% python3 -q
>>> import numpy as np
>>> np.set_printoptions(suppress=True, linewidth=140)
>>> rnd = lambda a: np.round(a, 2) + 0
>>> A = np.array([[-2.39, 0.18, -6.9],
...     [1.68, -2.26, -5.95],
...     [-5.85, -1.3, 4.9],
...     [2.38, 0.6, -3.01],
...     [9.39, -6.79, -2.0],
...     [7.64, -0.65, -5.83],
...     [4.03, -1.8, -3.17],
...     [-1.91, 4.07, 0.0],
...     [-8.38, -0.06, 4.11],
...     [2.98, 5.11, -2.13],
...     [-1.11, 3.51, -1.45],
...     [6.68, -8.87, -3.44]])
>>> print(A)
[[-2.39  0.18 -6.9 ]
 [ 1.68 -2.26 -5.95]
 [-5.85 -1.3   4.9 ]
 [ 2.38  0.6  -3.01]
 [ 9.39 -6.79 -2.  ]
 [ 7.64 -0.65 -5.83]
 [ 4.03 -1.8  -3.17]
 [-1.91  4.07  0.  ]
 [-8.38 -0.06  4.11]
 [ 2.98  5.11 -2.13]
 [-1.11  3.51 -1.45]
 [ 6.68 -8.87 -3.44]]
>>> Xs = (A - A.mean(axis=0)) / A.std(axis=0)
>>> print(rnd(Xs.std(axis=0)))
[1. 1. 1.]
>>> coef = np.linalg.lstsq(np.delete(Xs, 2, axis=1), Xs[:, 2])[0]
>>> print(np.abs(coef).argmax())
0
>>> rnd(coef)
array([-0.72, -0.2 ])
>>> rnd(1 - np.var(Xs[:, 2] - np.delete(Xs, 2, axis=1) @ coef))
np.float64(0.42)
>>> A2 = np.c_[A[:, :2] @ np.array([[3, 0], [-1, 0]]), np.array([-1, 0, 0, 2, 2, 2, -3, -2, 0, 2, -3, -2])]
>>> rnd(A2)
array([[ -7.35,   0.  ,  -1.  ],
       [  7.3 ,   0.  ,   0.  ],
       [-16.25,   0.  ,   0.  ],
       [  6.54,   0.  ,   2.  ],
       [ 34.96,   0.  ,   2.  ],
       [ 23.57,   0.  ,   2.  ],
       [ 13.89,   0.  ,  -3.  ],
       [ -9.8 ,   0.  ,  -2.  ],
       [-25.08,   0.  ,   0.  ],
       [  3.83,   0.  ,   2.  ],
       [ -6.84,   0.  ,  -3.  ],
       [ 28.91,   0.  ,  -2.  ]])
>>> print(np.linalg.matrix_rank(A2))
2
>>> rnd(np.linalg.lstsq(A, A2[:, 0])[0])
array([ 3., -1.,  0.])
>>> np.linalg.matrix_rank(np.c_[A, A2])
np.int64(4)
